$ python3 -q
>>> import numpy as np
>>> np.set_printoptions(precision=1, suppress=True, linewidth=140, floatmode="fixed")
>>> rd = lambda a: np.round(a, 1) + 0
>>> J = np.loadtxt("layer15.csv", delimiter=",")
>>> J
array([[ 4.0,  0.0,  0.0,  0.0],
       [ 0.0, -3.0,  0.0,  0.0],
       [ 0.0,  0.0,  9.0, -4.0],
       [ 0.0,  0.0, -2.0,  2.0]])
>>> # splits into 3 blocks
>>> W1 = np.array([[0, 3, 2], [3, 3, 3], [2, 1, 2], [3, 3, 0]])
>>> coef = np.array([-1, -3, 3])
>>> act = np.maximum(J @ W1 + coef, 0)
>>> act
array([[ 0.0,  9.0, 11.0],
       [ 0.0,  0.0,  0.0],
       [ 5.0,  0.0, 21.0],
       [ 1.0,  1.0,  0.0]])
>>> (act > 0).astype(int)
array([[0, 1, 1],
       [0, 0, 0],
       [1, 0, 1],
       [1, 1, 0]])
>>> basis = np.array([[1, 2], [0, -3], [1, -3]])
>>> act @ basis
array([[ 11.0, -60.0],
       [  0.0,   0.0],
       [ 26.0, -53.0],
       [  1.0,  -1.0]])
>>> print(W1 @ basis)
[[  2 -15]
 [  6 -12]
 [  4  -5]
 [  3  -3]]
>>> data = np.array([[-2, -1, 0, 1, 2, 3, 4, 5, 6],
...     [7, 8, 9, 10, 11, 12, 13, 14, 15],
...     [16, 17, 18, 19, 20, 21, 22, 23, 24],
...     [25, 26, 27, 28, 29, 30, 31, 32, 33],
...     [34, 35, 36, 37, 38, 39, 40, 41, 42]])
>>> def softmax(z):
...     e = np.exp(z - z.max(axis=-1, keepdims=True))
...     return e / e.sum(axis=-1, keepdims=True)
... 
>>> rd(softmax(10 * data[1]))
array([0.0, 0.0, 0.0, 0.0, 0.0, 0.0, 0.0, 0.0, 1.0])
>>> scores = data @ data.T / np.sqrt(9)
>>> rd(softmax(scores + np.triu(np.full(scores.shape, -np.inf), 1)))
array([[1.0, 0.0, 0.0, 0.0, 0.0],
       [0.0, 1.0, 0.0, 0.0, 0.0],
       [0.0, 0.0, 1.0, 0.0, 0.0],
       [0.0, 0.0, 0.0, 1.0, 0.0],
       [0.0, 0.0, 0.0, 0.0, 1.0]])
>>> rd(softmax(scores))
array([[0.0, 0.0, 0.0, 0.0, 1.0],
       [0.0, 0.0, 0.0, 0.0, 1.0],
       [0.0, 0.0, 0.0, 0.0, 1.0],
       [0.0, 0.0, 0.0, 0.0, 1.0],
       [0.0, 0.0, 0.0, 0.0, 1.0]])
>>> softmax(scores)[1] @ data
array([34.0, 35.0, 36.0, 37.0, 38.0, 39.0, 40.0, 41.0, 42.0])
>>> print(softmax(scores).round(6).argmax(axis=1))
[4 4 4 4 4]
